In [1]: import numpy as np

In [2]: np.set_printoptions(suppress=True, linewidth=100)

In [3]: rnd = lambda a: np.round(a, 2) + 0

In [4]: W0 = np.load("test7.npy")

In [5]: W0
Out[5]: 
array([[  6,  -7,  -5],
       [  6,  -7,  -5],
       [  0, -13, -11],
       [ -1, -14, -12],
       [ -5, -18, -16],
       [  8,  -5,  -3]])

In [6]: np.unravel_index(np.abs(W0).argmax(), W0.shape)
Out[6]: (np.int64(4), np.int64(1))

In [7]: np.count_nonzero(W0)
Out[7]: np.int64(17)

In [8]: np.diff(W0, axis=0)
Out[8]: 
array([[ 0,  0,  0],
       [-6, -6, -6],
       [-1, -1, -1],
       [-4, -4, -4],
       [13, 13, 13]])

In [9]: E = np.load("sample10.npy")

In [10]: E
Out[10]: 
array([[ 1, -2,  4, -8],
       [ 1, -1,  1, -1],
       [ 1,  0,  0,  0],
       [ 1,  1,  1,  1]])

In [11]: Y = np.array([[-3, 1, -1], [-2, 2, 3], [0, -2, 0], [-3, -1, 1]])

In [12]: np.linalg.matrix_rank(E @ Y)
Out[12]: np.int64(3)

In [13]: Y.T @ E.T
Out[13]: 
array([[ 25,   2,  -3,  -8],
       [ -3,  -2,   1,   0],
       [-15,  -5,  -1,   3]])

In [14]: np.einsum("ij,ij->i", E, E)
Out[14]: array([85,  4,  1,  4])

In [15]: np.linalg.matrix_rank(np.vstack([E, Y.T]))
Out[15]: np.int64(4)

In [16]: f, g = E[2], E[0]

In [17]: f @ f
Out[17]: np.int64(1)

In [18]: f @ g
Out[18]: np.int64(1)

In [19]: pr = (f @ g) / (f @ f) * f

In [20]: np.outer(f, g)
Out[20]: 
array([[ 1, -2,  4, -8],
       [ 0,  0,  0,  0],
       [ 0,  0,  0,  0],
       [ 0,  0,  0,  0]])

In [21]: W1 = np.array([[-2, 1, 0, 1, -4],
    ...:     [3, 0, 1, 0, 3],
    ...:     [3, -1, -5, 2, 2],
    ...:     [3, 5, -5, -2, -5]])

In [22]: c = np.array([-9, 6, 1, 1, 9])

In [23]: hid = np.maximum(E @ W1 + c, 0)

In [24]: (hid > 0).astype(int)
Out[24]: 
array([[0, 0, 1, 1, 1],
       [0, 1, 0, 1, 1],
       [0, 1, 1, 1, 1],
       [0, 1, 0, 1, 1]])

In [25]: hid
Out[25]: 
array([[ 0,  0, 19, 26, 47],
       [ 0,  1,  0,  6,  9],
       [ 0,  7,  1,  2,  5],
       [ 0, 11,  0,  2,  5]])

In [26]: np.linalg.matrix_rank(hid)
Out[26]: np.int64(4)

In [27]: Z = np.array([[2, 2, 1], [-1, 0, 0], [1, 2, 2], [1, 2, 0], [0, -2, 2]])

In [28]: (hid @ Z).round(6).argmax(axis=1)
Out[28]: array([2, 2, 2, 2])

In [29]: rng = np.random.default_rng(632)

In [30]: lab = rng.permutation(4)

In [31]: lab
Out[31]: array([0, 2, 3, 1])

In [32]: Y = E[lab][:, lab]

In [33]: Y
Out[33]: 
array([[ 1,  4, -8, -2],
       [ 1,  0,  0,  0],
       [ 1,  1,  1,  1],
       [ 1,  1, -1, -1]])

In [34]: rnd(np.linalg.det(Y)), rnd(np.linalg.det(E[lab]))
Out[34]: (np.float64(12.0), np.float64(12.0))

In [35]: np.allclose(Y, E)
Out[35]: False

In [36]: np.trace(Y)
Out[36]: np.int64(1)

In [37]: (E - E.T) / 2
Out[37]: 
array([[ 0. , -1.5,  1.5, -4.5],
       [ 1.5,  0. ,  0.5, -1. ],
       [-1.5, -0.5,  0. , -0.5],
       [ 4.5,  1. ,  0.5,  0. ]])

In [38]: np.allclose(E @ E.T, E.T @ E)
Out[38]: False

In [39]: np.allclose(E, E.T)
Out[39]: False

In [40]: E @ E
Out[40]: 
array([[ -5,  -8,  -6, -14],
       [  0,  -2,   2,  -8],
       [  1,  -2,   4,  -8],
       [  4,  -2,   6,  -8]])

In [41]: np.linalg.matrix_power(E, 2)
Out[41]: 
array([[ -5,  -8,  -6, -14],
       [  0,  -2,   2,  -8],
       [  1,  -2,   4,  -8],
       [  4,  -2,   6,  -8]])

In [42]: K = np.array([[0, -2, 0], [0, 3, 0], [0, 2, 0], [2, 0, 4]])

In [43]: np.abs(np.diag(np.linalg.qr(K)[1])) > 1e-9
Out[43]: array([ True,  True, False])

In [44]: np.allclose(K[:-1].T @ np.linalg.lstsq(K[:-1].T, K[-1])[0], K[-1])
Out[44]: False

In [45]: U, sig, Vh = np.linalg.svd(W0)

In [46]: vecs = Vh[:(sig > 1e-8).sum()]

In [47]: x0 = W0[1] + 4 * W0[5] + rng.integers(2) * np.eye(3)[1]

In [48]: x0
Out[48]: array([ 38., -26., -17.])

In [49]: rnd(np.diag(vecs.T @ vecs))
Out[49]: array([0.99, 0.59, 0.43])

In [50]: rnd(np.linalg.norm(x0 - vecs.T @ vecs @ x0))
Out[50]: np.float64(0.64)

In [51]: np.linalg.matrix_rank(np.vstack([W0, x0]))
Out[51]: np.int64(3)

In [52]: rnd(vecs.T @ vecs)
Out[52]: 
array([[ 0.99, -0.07,  0.09],
       [-0.07,  0.59,  0.49],
       [ 0.09,  0.49,  0.43]])

In [53]: mat = np.load("arr.npy")

In [54]: mat
Out[54]: 
array([[0, 0],
       [0, 2]])

In [55]: r = np.linalg.matrix_rank(mat)

In [56]: r
Out[56]: np.int64(1)

In [57]: null = np.linalg.svd(mat)[2][r:].T

In [58]: null.shape
Out[58]: (2, 1)

In [59]: [int(np.linalg.matrix_rank(np.delete(mat, i, axis=0))) for i in range(2)]
Out[59]: [1, 0]

In [60]: mat @ null
Out[60]: 
array([[0.],
       [0.]])

In [61]: [int(np.linalg.matrix_rank(mat[:, :j + 1])) for j in range(2)]
Out[61]: [0, 1]

In [62]: np.allclose(mat @ null, 0)
Out[62]: True

In [63]: np.linalg.matrix_rank(mat - mat[0, 0] * np.eye(2))
Out[63]: np.int64(1)

In [64]: mat @ mat
Out[64]: 
array([[0, 0],
       [0, 4]])

In [65]: [int(np.linalg.matrix_rank(np.linalg.matrix_power(mat, p))) for p in range(1, 3)]
Out[65]: [1, 1]

In [66]: ang = np.radians(120)

In [67]: Rm = np.eye(2)

In [68]: Rm[1, 1] = Rm[0, 0] = np.cos(ang)

In [69]: Rm[1, 0], Rm[0, 1] = -np.sin(ang), np.sin(ang)

In [70]: rnd(Rm)
Out[70]: 
array([[-0.5 ,  0.87],
       [-0.87, -0.5 ]])

In [71]: Y = mat @ Rm.T

In [72]: rnd(Y)
Out[72]: 
array([[ 0.  ,  0.  ],
       [ 1.73, -1.  ]])

In [73]: np.allclose(mat @ mat.T, Y @ Y.T)
Out[73]: True

In [74]: rnd(np.linalg.det(Rm)), rnd(np.trace(Rm))
Out[74]: (np.float64(1.0), np.float64(-1.0))

In [75]: rnd(np.abs(Y - mat).max(axis=0))
Out[75]: array([1.73, 3.  ])

In [76]: np.allclose(np.linalg.norm(mat, axis=1), np.linalg.norm(Y, axis=1))
Out[76]: True

In [77]: x0 = np.array([-2, -1])

In [78]: h = np.maximum(Y @ x0, 0)

In [79]: np.flatnonzero(h > 1e-9)
Out[79]: array([], dtype=int64)

In [80]: rnd(np.tanh(Y @ x0))
Out[80]: array([ 0.  , -0.99])

In [81]: A = np.loadtxt("mat.csv", delimiter=",")

In [82]: A
Out[82]: 
array([[ 0.73, 79.6 , 77.62],
       [-1.68, 78.92, 81.02],
       [-0.8 , 79.97, 80.29],
       [-0.32, 80.88, 79.41],
       [ 2.15, 80.52, 80.64],
       [ 0.08, 81.11, 80.69],
       [ 0.41, 79.09, 79.53],
       [-0.4 , 80.28, 80.04],
       [ 1.39, 79.  , 81.16],
       [-0.35, 80.75, 80.6 ],
       [ 0.56, 79.83, 81.89],
       [-1.53, 78.92, 81.64],
       [ 0.64, 79.18, 80.58],
       [-1.1 , 79.02, 79.83],
       [ 0.57, 80.82, 80.15],
       [ 1.04, 79.17, 78.24],
       [-1.78, 80.43, 81.5 ],
       [-1.73, 79.25, 79.28],
       [-1.26, 81.08, 80.17],
       [ 0.36, 80.76, 79.74],
       [ 0.97, 80.59, 80.51],
       [ 0.46, 79.06, 81.44],
       [ 0.37, 81.9 , 79.31],
       [ 0.94, 80.26, 79.28],
       [-0.72, 81.12, 78.83]])

In [83]: D = np.linalg.norm(A[:, None] - A[None], axis=-1)

In [84]: (D + 1e9 * np.eye(25)).round(6).argmin(axis=1)
Out[84]: 
array([15, 11,  7, 24, 20,  9, 12,  2, 12,  5, 21,  1, 21, 17, 19,  0, 11, 13,  9, 14, 14, 12, 19,
       19,  3])

In [85]: D[13].round(6).argsort(kind="stable")[:4]
Out[85]: array([13, 17,  2,  1])
